$ python3 -q
>>> import numpy as np
>>> np.set_printoptions(precision=2, suppress=True, linewidth=140, floatmode="fixed")
>>> def tidy(a):
...     return np.round(a, 2) + 0
... 
>>> arr = np.load("sample4.npy")
>>> print(arr)
[[2 3 1 0 1]
 [0 3 2 2 1]
 [0 3 2 2 1]
 [3 2 2 3 2]]
>>> Uu, sv, Vh = np.linalg.svd(arr)
>>> print(np.argmax(sv[:-1] / (sv[1:] + 1e-6)) + 1)
3
>>> print(tidy(sv))
[8.29 2.74 2.18 0.00]
>>> A2 = Uu[:, :3] @ np.diag(sv[:3]) @ Vh[:3]
>>> print(np.linalg.matrix_rank(arr, rtol=0.05))
3
>>> print(tidy(np.linalg.norm(arr - A2) / np.linalg.norm(arr)))
0.0
>>> print(np.linalg.matrix_rank(A2))
3
>>> print(tidy(A2))
[[2.00 3.00 1.00 0.00 1.00]
 [0.00 3.00 2.00 2.00 1.00]
 [0.00 3.00 2.00 2.00 1.00]
 [3.00 2.00 2.00 3.00 2.00]]
>>> print(tidy(np.linalg.norm(arr - A2, 2)), tidy(sv[3]))
0.0 0.0
>>> f = np.array([1, -1, -3])
>>> print(np.polyval(f, arr[1]))
[-3  3 -1 -1 -3]
>>> print(np.convolve(arr[1], f))
[ 0  3 -1 -9 -7 -7 -3]
>>> print(np.cross(arr[1, :3], arr[3, :3]))
[ 2  6 -9]
>>> print(np.array([np.convolve(row, f, "same") for row in arr]))
[[  1  -8 -10  -2  -1]
 [  3  -1  -9  -7  -7]
 [  3  -1  -9  -7  -7]
 [ -1  -9  -5  -7 -11]]
>>> print(np.correlate(arr[1], arr[3], "full"))
[ 0  6 13 16 18 20 12  8  3]
>>> print(tidy(np.linalg.norm(arr) ** 2 / np.linalg.norm(arr, 2) ** 2))
1.18
>>> W0 = np.array([[-3, -3, 1, 0, 0, 2, 3, 3, -1],
...     [1, -3, 2, -1, 1, -3, -3, 3, 1],
...     [1, 0, 3, -3, 0, 0, 0, 1, -1],
...     [-1, -2, 2, 1, 2, 3, 3, -1, -3],
...     [2, 2, 3, 2, -2, 1, -3, -2, -3],
...     [1, 3, -3, -1, 0, 3, 0, -1, 1],
...     [-1, 3, -1, 0, 1, 1, 3, 3, -1],
...     [0, -1, -1, -1, 1, -2, 3, -3, 1],
...     [1, -2, -2, -3, 2, 1, 1, 3, -3]])
>>> print(W0)
[[-3 -3  1  0  0  2  3  3 -1]
 [ 1 -3  2 -1  1 -3 -3  3  1]
 [ 1  0  3 -3  0  0  0  1 -1]
 [-1 -2  2  1  2  3  3 -1 -3]
 [ 2  2  3  2 -2  1 -3 -2 -3]
 [ 1  3 -3 -1  0  3  0 -1  1]
 [-1  3 -1  0  1  1  3  3 -1]
 [ 0 -1 -1 -1  1 -2  3 -3  1]
 [ 1 -2 -2 -3  2  1  1  3 -3]]
>>> rng = np.random.default_rng(59)
>>> idx = rng.permutation(9)
>>> print(idx)
[6 2 8 4 3 7 5 0 1]
>>> A2 = W0[idx][:, idx]
>>> print(tidy(np.linalg.det(A2)), tidy(np.linalg.det(W0[idx])))
-167864.0 -167864.0
>>> idx = rng.permutation(9)
>>> A2 = W0[:, idx] * rng.choice([-1, 1], 9)
>>> print(A2)
[[ 0  1  3 -1 -2  3 -3  3  0]
 [-1  2  3  1  3  3  1 -3  1]
 [ 0  3  1 -1  0  0  1  0  3]
 [-2  2 -1 -3 -3  2 -1  3 -1]
 [ 2  3 -2 -3 -1 -2  2 -3 -2]
 [ 0 -3 -1  1 -3 -3  1  0  1]
 [-1 -1  3 -1 -1 -3 -1  3  0]
 [-1 -1 -3  1  2  1  0  3  1]
 [-2 -2  3 -3 -1  2  1  1  3]]
>>> Uu, _, Vh = np.linalg.svd(W0.T @ A2)
>>> print(idx)
[4 2 7 8 5 1 0 6 3]
>>> print(tidy(np.linalg.lstsq(W0, A2)[0]))
[[ 0.00  0.00  0.00  0.00  0.00  0.00  1.00  0.00  0.00]
 [ 0.00  0.00  0.00  0.00  0.00 -1.00  0.00  0.00  0.00]
 [ 0.00  1.00  0.00  0.00  0.00  0.00  0.00  0.00  0.00]
 [ 0.00  0.00  0.00  0.00  0.00  0.00  0.00  0.00 -1.00]
 [-1.00  0.00  0.00  0.00  0.00  0.00  0.00  0.00  0.00]
 [ 0.00  0.00  0.00  0.00 -1.00  0.00  0.00  0.00  0.00]
 [ 0.00  0.00  0.00  0.00  0.00  0.00  0.00  1.00  0.00]
 [ 0.00  0.00  1.00  0.00  0.00  0.00  0.00  0.00  0.00]
 [ 0.00  0.00  0.00  1.00  0.00  0.00  0.00  0.00  0.00]]
>>> print(tidy(Uu @ Vh))
[[ 0.00  0.00  0.00  0.00  0.00  0.00  1.00  0.00  0.00]
 [ 0.00  0.00  0.00  0.00  0.00 -1.00  0.00  0.00  0.00]
 [ 0.00  1.00  0.00  0.00  0.00  0.00  0.00  0.00  0.00]
 [ 0.00  0.00  0.00  0.00  0.00  0.00  0.00  0.00 -1.00]
 [-1.00  0.00  0.00  0.00  0.00  0.00  0.00  0.00  0.00]
 [ 0.00  0.00  0.00  0.00 -1.00  0.00  0.00  0.00  0.00]
 [ 0.00  0.00  0.00  0.00  0.00  0.00  0.00  1.00  0.00]
 [ 0.00  0.00  1.00  0.00  0.00  0.00  0.00  0.00  0.00]
 [ 0.00  0.00  0.00  1.00  0.00  0.00  0.00  0.00  0.00]]
>>> f = np.array([2, 1, 0, 3, 3, 0, 2, 0, 1])
>>> A2 = W0 + np.outer(f, np.eye(9)[5])
>>> print(tidy(np.linalg.det(A2) / np.linalg.det(W0)), tidy(1 + np.linalg.solve(W0, f)[5]))
1.86 1.86
>>> print(W0 - W0[0])
[[ 0  0  0  0  0  0  0  0  0]
 [ 4  0  1 -1  1 -5 -6  0  2]
 [ 4  3  2 -3  0 -2 -3 -2  0]
 [ 2  1  1  1  2  1  0 -4 -2]
 [ 5  5  2  2 -2 -1 -6 -5 -2]
 [ 4  6 -4 -1  0  1 -3 -4  2]
 [ 2  6 -2  0  1 -1  0  0  0]
 [ 3  2 -2 -1  1 -4  0 -6  2]
 [ 4  1 -3 -3  2 -1 -2  0 -2]]
>>> print(tidy(np.linalg.norm(W0)))
18.14
>>> print(np.linalg.matrix_rank(W0))
9
>>> print(np.unravel_index(np.abs(W0).argmax(), W0.shape))
(np.int64(0), np.int64(0))
>>> print(np.count_nonzero(W0))
71
>>> np.zeros(9, 9)
Traceback (most recent call last):
  File "<python-input-43>", line 1, in <module>
    np.zeros(9, 9)
    ~~~~~~~~^^^^^^
TypeError: Cannot interpret '9' as a data type
>>> print(W0.shape)
(9, 9)
>>> np.linalg.rank(W0)
Traceback (most recent call last):
  File "<python-input-45>", line 1, in <module>
    np.linalg.rank(W0)
    ^^^^^^^^^^^^^^
AttributeError: module 'numpy.linalg' has no attribute 'rank'
>>> x = np.array([2, 1, 1, 0, -2, -1, 2, 2, 0])
>>> print(W0 @ x)
[ 2  2  7 -5  2 -3  9 -2  1]
>>> print(W0 * x)
[[-6 -3  1  0  0 -2  6  6  0]
 [ 2 -3  2  0 -2  3 -6  6  0]
 [ 2  0  3  0  0  0  0  2  0]
 [-2 -2  2  0 -4 -3  6 -2  0]
 [ 4  2  3  0  4 -1 -6 -4  0]
 [ 2  3 -3  0  0 -3  0 -2  0]
 [-2  3 -1  0 -2 -1  6  6  0]
 [ 0 -1 -1  0 -2  2  6 -6  0]
 [ 2 -2 -2  0 -4 -1  2  6  0]]
>>> print(np.linalg.norm(W0 @ x) <= np.linalg.norm(W0, 2) * np.linalg.norm(x) + 1e-9)
True
>>> print((W0 @ x).argmax())
6
>>> print(np.einsum("ij,j->i", W0, x))
[ 2  2  7 -5  2 -3  9 -2  1]
>>> print(np.sign((W0 @ x).round(6)))
[ 1  1  1 -1  1 -1  1 -1  1]
>>> feats = np.loadtxt("test0.csv", delimiter=",")
>>> print(feats)
[[-1.55 -0.14 -1.12  0.99 -0.12 -2.14  0.68 -0.26  2.74  2.57  1.03]
 [-0.59  2.22  1.32 -0.19  3.21  0.70 -0.09  1.00 -0.38 -2.44  0.08]
 [-1.62 -0.32 -1.01 -0.22  1.37 -1.23  0.99 -1.91 -3.40  0.92 -0.89]
 [ 0.73 -1.55 -1.40 -1.14  1.84  0.08  2.15 -1.61  0.84 -1.15 -2.48]
 [-3.08  0.79  0.60 -0.09 -0.35  0.82 -1.62  1.10  1.77 -0.18  2.59]
 [-3.27 -0.43  1.24  1.11 -1.42 -1.79 -0.97  0.80 -0.66 -0.75  1.87]
 [-0.02  2.65  0.35 -0.18 -1.35 -1.21 -0.60  1.90 -1.96 -2.04  1.59]
 [-2.26 -0.17  0.37  0.53 -1.05  3.09  0.50  1.80  2.09  0.93 -0.24]
 [-0.58 -0.95  0.12  2.72  0.53  0.64 -0.07  1.32  2.18  1.18  2.78]
 [-2.48  1.15  0.94  1.58  1.10 -0.49  2.71  1.51 -0.12 -1.29  1.18]
 [ 0.92 -2.66  0.47 -1.47 -1.45 -0.14  1.46 -2.93 -0.80  0.60 -0.93]
 [-1.36  0.37  1.06  1.88 -1.10 -2.28 -0.20  0.25 -0.03 -2.83  1.95]
 [ 1.77  0.49  2.28 -1.02  1.74  1.37  2.52  0.10 -0.04 -1.72 -1.08]
 [ 0.50 -2.82 -1.63 -1.36 -0.35 -1.87 -2.51 -0.10  1.26 -0.55  0.70]
 [ 0.48  1.30  0.74  0.08 -2.81  0.23  1.96 -0.38 -2.55  1.53  1.33]
 [ 2.70 -0.09 -1.08  0.41  3.83 -1.06  0.57  0.28 -0.11  0.32  0.30]
 [ 1.66  0.98 -0.88  1.53  1.71 -2.31 -2.11 -1.53  1.69  0.47 -0.10]
 [ 1.06  0.33  2.15  0.93 -0.38  0.47 -0.84  2.91 -1.59  1.26  2.16]
 [-0.76 -0.16  1.17 -2.14 -0.60 -0.67 -1.80 -0.54  1.45 -1.50 -3.12]
 [-2.04 -2.11 -0.02 -0.07 -3.06 -0.50  1.45 -1.12  0.00  0.46 -1.79]
 [-0.09  0.29 -0.29  0.45  3.87 -2.46  0.62  0.13  0.05  1.61  0.79]
 [ 0.20 -1.21  1.86 -0.80 -0.99  0.75 -0.78  3.00  0.96  1.69 -2.11]
 [ 2.21 -2.93  0.22 -1.30  0.03 -0.46  0.47  1.76 -0.39 -0.97  2.27]
 [-1.59 -0.20  0.81 -0.13  1.10 -1.56 -3.45 -0.86 -1.09  1.93 -0.75]
 [-2.21 -1.01  1.07  2.33  2.26 -0.74 -1.06 -1.22 -0.43  1.07  1.71]
 [-1.05  1.33 -1.29 -0.46 -1.85  2.48 -1.18 -0.02 -0.21  1.75 -2.48]
 [-0.37  0.20 -1.17 -0.73 -2.57 -2.04  0.82  0.24  1.42  2.14  2.20]
 [ 3.26  0.26 -0.52  1.19 -1.80  0.20  0.20  1.32  0.48 -0.78 -2.59]]
>>> A2 = feats + rng.integers(-2, 3, (28, 8)) @ rng.integers(-2, 3, (8, 11))
>>> print(tidy(A2))
[[  4.45   8.86   2.88  13.99  -2.12   3.86   0.68  -0.26   8.74   8.57   1.03]
 [ -6.59   9.22  -6.68   1.81  -0.79  -0.30  -0.09  10.00   0.62  -1.44  -0.92]
 [-11.62   5.68  -8.01  -6.22   8.37 -12.23   4.99   4.09  -1.40 -13.08  -8.89]
 [  5.73  -0.55   1.60   1.86  -0.16  -0.92   7.15   3.39   1.84   6.85  -1.48]
 [-15.08   0.79   8.60  -7.09  10.65   4.82 -14.62   4.10  10.77  -4.18   7.59]
 [ -8.27   5.57 -10.76  -1.89  -3.42 -11.79   3.03   3.80  -7.66  -6.75  -8.13]
 [ -4.02  12.65  -3.65  -2.18  -3.35  -4.21 -12.60   1.90   7.04  -0.04   2.59]
 [ -7.26   6.83 -11.63  -9.47  -3.05   9.09  -5.50   5.80   0.09  -3.07   1.76]
 [ -5.58  -1.95   1.12   2.72   1.53 -11.36   0.93   4.32   0.18   3.18  -3.22]
 [ -2.48   4.15  -1.06   6.58  -1.90  -0.49   8.71   9.51  -3.12   3.71  -0.82]
 [ -4.08   6.34  -2.53  -7.47   2.55  -0.14  -0.54   6.07   2.20  -0.40  -1.93]
 [ -0.36  -0.63  -6.94  -3.12  -6.10  -6.28   2.80   1.25  -5.03  -2.83   0.95]
 [ -8.23  14.49  -1.72   3.98   2.74  -6.63  -0.48  12.10  15.96  -3.72  -2.08]
 [  2.50   5.18  -0.63   3.64   1.65  -0.87   0.49   3.90  11.26  -2.55   1.70]
 [ -7.52   9.30  -6.26  -3.92  -1.81  -8.77  -3.04   2.62   4.45  -4.47  -1.67]
 [ -5.30  -4.09  -2.08  -6.59   6.83  -8.06  -0.43   4.28  -1.11  -2.68  -0.70]
 [ -6.34   4.98 -12.88  -3.47  -0.29 -10.31  -2.11   2.47   4.69  -8.53  -2.10]
 [ 11.06   2.33   6.15   9.93  -7.38  12.47  -7.84  -5.09   2.41  11.26   9.16]
 [-12.76  -0.16   3.17  -3.14   4.40   1.33  -3.80  11.46   7.45  -3.50   0.88]
 [ -0.04 -16.11  15.98   5.93   0.94  -0.50   3.45  -5.12  -2.00   6.46   0.21]
 [ -7.09  -4.71   3.71   6.45   8.87  -1.46   5.62   3.13  -4.95  -3.39  -3.21]
 [ -1.80   4.79  -4.14  -0.80  -0.99  -0.25   1.22   6.00   4.96  -4.31  -3.11]
 [  5.21   1.07   4.22   2.70   1.03  -9.46   4.47   3.76  -1.39   5.03  -4.73]
 [ -6.59  -7.20  14.81   5.87   9.10   5.44  -1.45   6.14   2.91   3.93   4.25]
 [ -2.21  -9.01   8.07  -1.67   9.26  -1.74  -2.06  -9.22  -2.43  -4.93   0.71]
 [ -7.05   4.33   1.71  -2.46   0.15  10.48 -10.18   6.98   7.79   5.75   5.52]
 [  1.63  -4.80   0.83   6.27  -4.57  -7.04   2.82  -6.76   7.42  -1.86   3.20]
 [  8.26  -1.74   3.48  10.19  -3.80  -0.80   4.20  -1.68   8.48  -0.78   0.41]]
>>> print(tidy(np.linalg.svd(A2 - feats, compute_uv=False)))
[62.55 46.12 40.95 34.84 26.31 20.08 15.48 12.52  0.00  0.00  0.00]
>>> d = np.linalg.norm(feats[:, None] - feats[None], axis=-1)
>>> print(d.shape)
(28, 28)
>>> print(np.linalg.matrix_rank(d ** 2))
13
>>> x = np.array([0, -1, -2, -2, -2, -2, 2, 1, 0, 2, 0])
>>> a = np.maximum(feats @ x, 0)
>>> print(np.flatnonzero(a > 1e-9))
[ 0  2  3 10 13 14 19 20 21 22 25 26 27]
>>> print(tidy(a))
[11.16  0.00  4.41  3.18  0.00  0.00  0.00  0.00  0.00  0.00  9.03  0.00  0.00  7.02  8.82  0.00  0.00  0.00  0.00 12.11  1.16  4.39  6.71
  0.00  0.00  2.03 18.98  1.76]
>>> print(tidy(np.tanh(feats @ x)))
[ 1.00 -1.00  1.00  1.00 -1.00 -0.45 -0.85 -0.78 -1.00 -1.00  1.00 -1.00 -1.00  1.00  1.00 -0.97 -1.00 -0.99 -0.99  1.00  0.82  1.00  1.00
 -1.00 -1.00  0.97  1.00  0.94]
>>> print(tidy(np.maximum(feats @ (3 * x), 0)))
[33.48  0.00 13.23  9.54  0.00  0.00  0.00  0.00  0.00  0.00 27.09  0.00  0.00 21.06 26.46  0.00  0.00  0.00  0.00 36.33  3.48 13.17 20.13
  0.00  0.00  6.09 56.94  5.28]
>>> data = np.load("mat.npy")
>>> print(tidy(data))
[[ 14.46   2.23  16.05  17.14   1.10 -14.30  23.03  -1.42]
 [ 14.12   2.28  15.62  16.51   0.91 -13.92  22.37  -1.30]
 [ 14.10   2.28  15.59  16.46   0.89 -13.89  22.32  -1.29]
 [ 12.23   2.49  13.28  13.12  -0.07 -11.82  18.74  -0.65]
 [ 11.63   2.54  12.55  12.07  -0.35 -11.16  17.61  -0.46]
 [ 10.78   2.59  11.52  10.61  -0.73 -10.22  15.99  -0.20]
 [  7.40   2.57   7.61   5.28  -1.82  -6.55   9.78   0.64]
 [  7.04   2.54   7.22   4.77  -1.89  -6.17   9.15   0.70]
 [  6.31   2.46   6.41   3.75  -2.00  -5.39   7.86   0.82]
 [  5.48   2.34   5.53   2.68  -2.07  -4.52   6.43   0.92]
 [  5.10   2.27   5.12   2.21  -2.08  -4.12   5.78   0.96]
 [  4.53   2.14   4.54   1.56  -2.06  -3.54   4.85   0.99]
 [  4.31   2.08   4.31   1.32  -2.04  -3.31   4.49   1.00]
 [  3.91   1.98   3.91   0.91  -1.99  -2.91   3.86   1.00]
 [  2.83   1.60   2.86  -0.01  -1.72  -1.87   2.25   0.94]
 [  2.56   1.49   2.60  -0.19  -1.63  -1.62   1.89   0.90]
 [  2.02   1.23   2.10  -0.47  -1.38  -1.14   1.19   0.80]
 [  0.41   0.25   0.53  -0.35  -0.28  -0.08  -0.07   0.21]
 [  0.07   0.04   0.11  -0.07  -0.04   0.00  -0.03   0.04]
 [ -0.16  -0.07  -0.26   0.16   0.06  -0.01   0.10  -0.08]
 [ -0.26  -0.10  -0.43   0.26   0.08  -0.03   0.19  -0.11]
 [ -0.69  -0.02  -1.46   0.60  -0.19  -0.25   0.74  -0.18]
 [ -0.93   0.19  -2.19   0.61  -0.62  -0.42   1.08  -0.10]
 [ -1.20   0.54  -3.08   0.43  -1.30  -0.60   1.42   0.09]
 [ -1.58   1.18  -4.44  -0.11  -2.49  -0.82   1.78   0.47]
 [ -1.64   1.30  -4.68  -0.23  -2.72  -0.86   1.82   0.54]
 [ -1.64   1.30  -4.69  -0.24  -2.72  -0.86   1.82   0.55]
 [ -2.33   2.67  -7.20  -1.81  -5.22  -1.09   2.07   1.45]
 [ -2.59   3.20  -8.14  -2.51  -6.20  -1.14   2.07   1.83]
 [ -6.93  11.95 -22.65 -16.37 -22.22  -0.40  -0.87   8.39]
 [ -7.91  13.84 -25.73 -19.71 -25.70  -0.03  -1.91   9.87]]
>>> r = np.linalg.matrix_rank(data)
>>> print(r)
3
>>> ns = np.linalg.svd(data)[2][r:].T
>>> print(tidy(ns @ ns.T))
[[ 0.70 -0.11 -0.40  0.03  0.08  0.12 -0.11 -0.08]
 [-0.11  0.81  0.01  0.16  0.29  0.10 -0.10 -0.13]
 [-0.40  0.01  0.26  0.02 -0.16  0.03  0.08 -0.02]
 [ 0.03  0.16  0.02  0.52 -0.26  0.13 -0.33  0.17]
 [ 0.08  0.29 -0.16 -0.26  0.55 -0.13  0.13  0.19]
 [ 0.12  0.10  0.03  0.13 -0.13  0.81  0.31  0.03]
 [-0.11 -0.10  0.08 -0.33  0.13  0.31  0.46  0.01]
 [-0.08 -0.13 -0.02  0.17  0.19  0.03  0.01  0.90]]
>>> print([int(np.linalg.matrix_rank(data[:i])) for i in range(1, len(data) + 1)])
[1, 2, 3, 3, 3, 3, 3, 3, 3, 3, 3, 3, 3, 3, 3, 3, 3, 3, 3, 3, 3, 3, 3, 3, 3, 3, 3, 3, 3, 3, 3]
>>> print(np.allclose(data @ ns, 0))
True
>>> print(np.linalg.matrix_rank(data.T @ data), np.linalg.matrix_rank(data @ data.T))
3 3
>>> Uu, sv, Vh = np.linalg.svd(data)
>>> evecs = Vh[:(sv > 1e-8).sum()]
>>> x = data[27] + 5 * data[6] + rng.integers(2) * np.eye(8)[6]
>>> print(tidy(x))
[ 34.66  15.51  30.84  24.57 -14.30 -33.84  50.95   4.63]
>>> print(tidy(np.diag(evecs.T @ evecs)))
[0.30 0.19 0.74 0.48 0.45 0.19 0.54 0.10]
>>> print(tidy(evecs.T @ evecs))
[[ 0.30  0.11  0.40 -0.03 -0.08 -0.12  0.11  0.08]
 [ 0.11  0.19 -0.01 -0.16 -0.29 -0.10  0.10  0.13]
 [ 0.40 -0.01  0.74 -0.02  0.16 -0.03 -0.08  0.02]
 [-0.03 -0.16 -0.02  0.48  0.26 -0.13  0.33 -0.17]
 [-0.08 -0.29  0.16  0.26  0.45  0.13 -0.13 -0.19]
 [-0.12 -0.10 -0.03 -0.13  0.13  0.19 -0.31 -0.03]
 [ 0.11  0.10 -0.08  0.33 -0.13 -0.31  0.54 -0.01]
 [ 0.08  0.13  0.02 -0.17 -0.19 -0.03 -0.01  0.10]]
>>> print(np.linalg.matrix_rank(np.vstack([data, x])))
3
